In [1]: import numpy as np

In [2]: import numpy.linalg as la

In [3]: np.set_printoptions(precision=1, suppress=True, linewidth=160)

In [4]: def tidy(a):
   ...:     return np.round(a, 1) + 0
   ...: 

In [5]: m1 = np.loadtxt("data.csv", delimiter=",")

In [6]: print(m1)
[[22. 21. 17. 16. 10. 19. 15. 26. 22. 18. 10.]
 [21. 40. 23. 25. 15. 30. 12. 39. 22. 31.  7.]
 [17. 23. 34. 26. 16. 27. 13. 27. 17. 20.  7.]
 [16. 25. 26. 37. 20. 29. 20. 31. 28. 27.  6.]
 [10. 15. 16. 20. 27. 13. 13. 24. 14. 18.  4.]
 [19. 30. 27. 29. 13. 49. 21. 29. 27. 33. 15.]
 [15. 12. 13. 20. 13. 21. 28. 13. 21. 15.  9.]
 [26. 39. 27. 31. 24. 29. 13. 54. 31. 31.  9.]
 [22. 22. 17. 28. 14. 27. 21. 31. 34. 24. 10.]
 [18. 31. 20. 27. 18. 33. 15. 31. 24. 37. 11.]
 [10.  7.  7.  6.  4. 15.  9.  9. 10. 11. 11.]]

In [7]: vals, evecs = la.eigh(m1)

In [8]: x = np.array([-2, -2, -2, 0, -2, -2, 0, 2, 0, 1, -1])

In [9]: print((np.sign(evecs[:, -1].round(6)) == np.sign(evecs[0, -1].round(6))).astype(int))
[1 1 1 1 1 1 1 1 1 1 1]

In [10]: print(tidy(evecs * np.maximum(vals, 0) @ evecs.T))
[[22. 21. 17. 16. 10. 19. 15. 26. 22. 18. 10.]
 [21. 40. 23. 25. 15. 30. 12. 39. 22. 31.  7.]
 [17. 23. 34. 26. 16. 27. 13. 27. 17. 20.  7.]
 [16. 25. 26. 37. 20. 29. 20. 31. 28. 27.  6.]
 [10. 15. 16. 20. 27. 13. 13. 24. 14. 18.  4.]
 [19. 30. 27. 29. 13. 49. 21. 29. 27. 33. 15.]
 [15. 12. 13. 20. 13. 21. 28. 13. 21. 15.  9.]
 [26. 39. 27. 31. 24. 29. 13. 54. 31. 31.  9.]
 [22. 22. 17. 28. 14. 27. 21. 31. 34. 24. 10.]
 [18. 31. 20. 27. 18. 33. 15. 31. 24. 37. 11.]
 [10.  7.  7.  6.  4. 15.  9.  9. 10. 11. 11.]]

In [11]: print(tidy(evecs * np.abs(vals) @ evecs.T))
[[22. 21. 17. 16. 10. 19. 15. 26. 22. 18. 10.]
 [21. 40. 23. 25. 15. 30. 12. 39. 22. 31.  7.]
 [17. 23. 34. 26. 16. 27. 13. 27. 17. 20.  7.]
 [16. 25. 26. 37. 20. 29. 20. 31. 28. 27.  6.]
 [10. 15. 16. 20. 27. 13. 13. 24. 14. 18.  4.]
 [19. 30. 27. 29. 13. 49. 21. 29. 27. 33. 15.]
 [15. 12. 13. 20. 13. 21. 28. 13. 21. 15.  9.]
 [26. 39. 27. 31. 24. 29. 13. 54. 31. 31.  9.]
 [22. 22. 17. 28. 14. 27. 21. 31. 34. 24. 10.]
 [18. 31. 20. 27. 18. 33. 15. 31. 24. 37. 11.]
 [10.  7.  7.  6.  4. 15.  9.  9. 10. 11. 11.]]
